$ ipython --no-banner

In [1]: import numpy as np

In [2]: from numpy import linalg as LA

In [3]: np.set_printoptions(precision=3, suppress=True, linewidth=140, legacy="1.25")

In [4]: tidy = lambda a: np.round(a, 3) + 0

In [5]: arr = np.loadtxt("sample17.csv", delimiter=",")

In [6]: arr
Out[6]: 
array([[ 0., -1.,  2.,  0., -1.,  0.,  0.,  1.,  1.],
       [-1., -2.,  1., -1., -2., -1., -1.,  0.,  0.],
       [ 1.,  0.,  3.,  1.,  0.,  1.,  1.,  2.,  2.]])

In [7]: B = arr / LA.norm(arr, axis=1, keepdims=True)

In [8]: G = B @ B.T

In [9]: tidy(G[1])
Out[9]: array([ 0.588,  1.   , -0.061])

In [10]: np.argwhere(np.triu(np.abs(G) > 0.95, 1))
Out[10]: array([], shape=(0, 2), dtype=int64)

In [11]: (G - 2 * np.eye(3)).round(6).argmax(axis=1)
Out[11]: array([2, 0, 0])

In [12]: B = np.array([[3, 1, 3],
    ...:     [3, 3, 3],
    ...:     [2, 3, 2],
    ...:     [2, 3, 0],
    ...:     [0, 2, 3],
    ...:     [2, 1, 0],
    ...:     [2, 0, 0],
    ...:     [0, 2, 1],
    ...:     [3, 2, 2]])

In [13]: np.einsum("ik,kj->ij", arr, B)
Out[13]: 
array([[  4.,   5.,   1.],
       [-13., -12., -13.],
       [ 21.,  22.,  15.]])

In [14]: LA.matrix_rank(arr @ B)
Out[14]: 2

In [15]: np.einsum("ij,ij->i", arr, arr)
Out[15]: array([ 8., 13., 21.])

In [16]: np.allclose(arr[:-1].T @ LA.lstsq(arr[:-1].T, arr[-1])[0], arr[-1])
Out[16]: True

In [17]: tidy(arr @ LA.pinv(arr) @ arr)
Out[17]: 
array([[ 0., -1.,  2.,  0., -1.,  0.,  0.,  1.,  1.],
       [-1., -2.,  1., -1., -2., -1., -1.,  0.,  0.],
       [ 1.,  0.,  3.,  1.,  0.,  1.,  1.,  2.,  2.]])

In [18]: np.abs(np.diag(LA.qr(arr)[1])) > 1e-9
Out[18]: array([ True,  True, False])

In [19]: Uu, s, vt = LA.svd(arr)

In [20]: V = vt[:(s > 1e-8).sum()]

In [21]: rng = np.random.default_rng(69773)

In [22]: x0 = arr[0] + 5 * arr[2] + rng.integers(2) * np.eye(9)[4]

In [23]: x0
Out[23]: array([ 5., -1., 17.,  5., -1.,  5.,  5., 11., 11.])

In [24]: tidy(LA.norm(x0 - V.T @ V @ x0))
Out[24]: 0.0

In [25]: tidy(np.diag(V.T @ V))
Out[25]: array([0.118, 0.309, 0.529, 0.118, 0.309, 0.118, 0.118, 0.191, 0.191])

In [26]: m1 = np.loadtxt("m.csv", delimiter=",")

In [27]: m1
Out[27]: 
array([[ 3.,  2.,  0.,  0.,  0.,  0.,  0.,  0.,  0.,  0.],
       [ 2.,  2.,  2.,  0.,  0.,  0.,  0.,  0.,  0.,  0.],
       [ 0.,  2., -2.,  2.,  0.,  0.,  0.,  0.,  0.,  0.],
       [ 0.,  0.,  2., -3.,  2.,  0.,  0.,  0.,  0.,  0.],
       [ 0.,  0.,  0.,  2.,  3.,  2.,  0.,  0.,  0.,  0.],
       [ 0.,  0.,  0.,  0.,  2.,  3.,  2.,  0.,  0.,  0.],
       [ 0.,  0.,  0.,  0.,  0.,  2.,  3.,  2.,  0.,  0.],
       [ 0.,  0.,  0.,  0.,  0.,  0.,  2.,  1.,  2.,  0.],
       [ 0.,  0.,  0.,  0.,  0.,  0.,  0.,  2., -3.,  2.],
       [ 0.,  0.,  0.,  0.,  0.,  0.,  0.,  0.,  2., -1.]])

In [28]: x0 = np.array([1, -2, 2, 3, 1, 3, 3, 1, 3, 0])

In [29]: target = m1 @ x0

In [30]: target
Out[30]: array([-1.,  2., -2., -3., 15., 17., 17., 13., -7.,  6.])

In [31]: tidy(LA.solve(m1, target))
Out[31]: array([ 1., -2.,  2.,  3.,  1.,  3.,  3.,  1.,  3.,  0.])

In [32]: tidy(LA.solve(m1, m1[:, 1]))
Out[32]: array([0., 1., 0., 0., 0., 0., 0., 0., 0., 0.])

In [33]: Uu, s = LA.svd(m1)
Traceback (most recent call last):
  Cell In[33], line 1
    Uu, s = LA.svd(m1)
ValueError: too many values to unpack (expected 2)


In [34]: Uu, s, vt = LA.svd(m1, full_matrices=False)

In [35]: np.allclose(Uu * s @ vt, m1)
Out[35]: True

In [36]: tidy(s / s[0])
Out[36]: array([1.   , 0.828, 0.781, 0.778, 0.66 , 0.291, 0.278, 0.198, 0.128, 0.052])

In [37]: w, V = LA.eigh(m1)

In [38]: tidy(V @ np.diag(w) @ V.T)
Out[38]: 
array([[ 3.,  2.,  0.,  0.,  0.,  0.,  0.,  0.,  0.,  0.],
       [ 2.,  2.,  2.,  0.,  0.,  0.,  0.,  0.,  0.,  0.],
       [ 0.,  2., -2.,  2.,  0.,  0.,  0.,  0.,  0.,  0.],
       [ 0.,  0.,  2., -3.,  2.,  0.,  0.,  0.,  0.,  0.],
       [ 0.,  0.,  0.,  2.,  3.,  2.,  0.,  0.,  0.,  0.],
       [ 0.,  0.,  0.,  0.,  2.,  3.,  2.,  0.,  0.,  0.],
       [ 0.,  0.,  0.,  0.,  0.,  2.,  3.,  2.,  0.,  0.],
       [ 0.,  0.,  0.,  0.,  0.,  0.,  2.,  1.,  2.,  0.],
       [ 0.,  0.,  0.,  0.,  0.,  0.,  0.,  2., -3.,  2.],
       [ 0.,  0.,  0.,  0.,  0.,  0.,  0.,  0.,  2., -1.]])

In [39]: tidy(LA.eigvalsh(m1 + -3 * np.eye(10)))
Out[39]: array([-8.118, -7.81 , -4.72 , -3.793, -2.679, -1.778, -1.2  ,  1.083,  1.83 ,  3.184])

In [40]: np.unique(w.round(6) + 0, return_counts=True)[1]
Out[40]: array([1, 1, 1, 1, 1, 1, 1, 1, 1, 1])

In [41]: tidy(w)
Out[41]: array([-5.118, -4.81 , -1.72 , -0.793,  0.321,  1.222,  1.8  ,  4.083,  4.83 ,  6.184])

In [42]: np.abs(V[:, -1]).round(6).argmax()
Out[42]: 5

In [43]: (w > 1e-8).sum(), (w < -1e-8).sum()
Out[43]: (6, 4)

In [44]: tidy(V.T @ V)
Out[44]: 
array([[1., 0., 0., 0., 0., 0., 0., 0., 0., 0.],
       [0., 1., 0., 0., 0., 0., 0., 0., 0., 0.],
       [0., 0., 1., 0., 0., 0., 0., 0., 0., 0.],
       [0., 0., 0., 1., 0., 0., 0., 0., 0., 0.],
       [0., 0., 0., 0., 1., 0., 0., 0., 0., 0.],
       [0., 0., 0., 0., 0., 1., 0., 0., 0., 0.],
       [0., 0., 0., 0., 0., 0., 1., 0., 0., 0.],
       [0., 0., 0., 0., 0., 0., 0., 1., 0., 0.],
       [0., 0., 0., 0., 0., 0., 0., 0., 1., 0.],
       [0., 0., 0., 0., 0., 0., 0., 0., 0., 1.]])

In [45]: tidy(w.sum()), np.trace(m1)
Out[45]: (6.0, 6.0)

In [46]: tidy(LA.svd(m1, compute_uv=False))
Out[46]: array([6.184, 5.118, 4.83 , 4.81 , 4.083, 1.8  , 1.72 , 1.222, 0.793, 0.321])
